$ python3 -q
>>> import numpy as np
>>> np.set_printoptions(suppress=True, linewidth=140)
>>> M = np.array([[1.0, 0.2, 0.04], [0.2, 1.0, 0.2], [0.04, 0.2, 1.0]])
>>> theta = np.radians(30)
>>> r_ = np.eye(3)
>>> r_[1, 1] = r_[0, 0] = np.cos(theta)
>>> r_[1, 0], r_[0, 1] = -np.sin(theta), np.sin(theta)
>>> r_.round(3)
array([[ 0.866,  0.5  ,  0.   ],
       [-0.5  ,  0.866,  0.   ],
       [ 0.   ,  0.   ,  1.   ]])
>>> out = M @ r_.T
>>> np.allclose(np.linalg.norm(M, axis=1), np.linalg.norm(out, axis=1))
True
>>> np.round(np.abs(out - M).max(axis=0), 3)
array([0.473, 0.527, 0.   ])
>>> np.round(M @ M, 3)
array([[1.042, 0.408, 0.12 ],
       [0.408, 1.08 , 0.408],
       [0.12 , 0.408, 1.042]])
>>> (M + M.T) / 2
array([[1.  , 0.2 , 0.04],
       [0.2 , 1.  , 0.2 ],
       [0.04, 0.2 , 1.  ]])
>>> round(np.abs(np.linalg.eigvals(M)).max(), 3)
np.float64(1.304)
>>> np.trace(M)
np.float64(3.0)
>>> (M - M.T) / 2
array([[0., 0., 0.],
       [0., 0., 0.],
       [0., 0., 0.]])
>>> np.round(np.sort(np.abs(np.linalg.eigvals(M))), 3)
array([0.736, 0.96 , 1.304])
>>> np.allclose(M, M.T)
True
>>> np.round(np.linalg.matrix_power(M, 4), 3)
array([[1.266, 0.915, 0.416],
       [0.915, 1.499, 0.915],
       [0.416, 0.915, 1.266]])
>>> np.round(np.linalg.norm(M, axis=0), 3)
array([1.021, 1.039, 1.021])
>>> np.round(M[0] @ M[1], 3)
np.float64(0.408)
>>> round(float(np.linalg.norm(M[0], 1)), 3), round(np.linalg.norm(M[0], np.inf), 3)
(1.24, np.float64(1.0))
>>> np.round(np.linalg.norm(M) ** 2 / np.linalg.norm(M, 2) ** 2, 3)
np.float64(1.862)
>>> m1 = np.load("layer17.npy")
>>> m1
array([[0., 0., 0., 0., 0., 0., 6.],
       [0., 0., 0., 0., 0., 0., 6.],
       [0., 0., 0., 0., 0., 0., 9.],
       [0., 0., 0., 0., 0., 0., 6.],
       [0., 0., 0., 0., 0., 0., 0.],
       [0., 0., 0., 0., 0., 0., 8.],
       [6., 6., 9., 6., 0., 8., 0.]])
>>> def softmax(z):
...     e = np.exp(z - z.max(axis=-1, keepdims=True))
...     return e / e.sum(axis=-1, keepdims=True)
... 
>>> np.round(softmax(m1[6]), 3) + 0
array([0.033, 0.033, 0.659, 0.033, 0.   , 0.242, 0.   ])
>>> np.round(softmax(10 * m1[6]), 3) + 0
array([0., 0., 1., 0., 0., 0., 0.])
>>> att = m1 @ m1.T / np.sqrt(7)
>>> np.round(softmax(att)[6] @ m1, 3) + 0
array([6., 6., 9., 6., 0., 8., 0.])
>>> np.round(softmax(att), 3) + 0
array([[0.001, 0.001, 0.903, 0.001, 0.   , 0.094, 0.   ],
       [0.001, 0.001, 0.903, 0.001, 0.   , 0.094, 0.   ],
       [0.   , 0.   , 0.968, 0.   , 0.   , 0.032, 0.   ],
       [0.001, 0.001, 0.903, 0.001, 0.   , 0.094, 0.   ],
       [0.143, 0.143, 0.143, 0.143, 0.143, 0.143, 0.143],
       [0.   , 0.   , 0.953, 0.   , 0.   , 0.046, 0.   ],
       [0.   , 0.   , 0.   , 0.   , 0.   , 0.   , 1.   ]])
>>> softmax(att).round(6).argmax(axis=1)
array([2, 2, 2, 2, 0, 2, 6])
>>> w1 = np.array([[1, 3], [2, 1], [0, 0], [0, 2], [2, 1], [2, 0], [3, 3]])
>>> c = np.array([2, 3])
>>> hid = np.maximum(m1 @ w1 + c, 0)
>>> hid
array([[20., 21.],
       [20., 21.],
       [29., 30.],
       [20., 21.],
       [ 2.,  3.],
       [26., 27.],
       [36., 39.]])
>>> (hid > 0).astype(int)
array([[1, 1],
       [1, 1],
       [1, 1],
       [1, 1],
       [1, 1],
       [1, 1],
       [1, 1]])
>>> cent = np.array([[-2, -2], [-1, -2]])
>>> (hid @ cent).round(6).argmax(axis=1)
array([0, 0, 0, 0, 0, 0, 0])
>>> hid @ cent
array([[ -61.,  -82.],
       [ -61.,  -82.],
       [ -88., -118.],
       [ -61.,  -82.],
       [  -7.,  -10.],
       [ -79., -106.],
       [-111., -150.]])
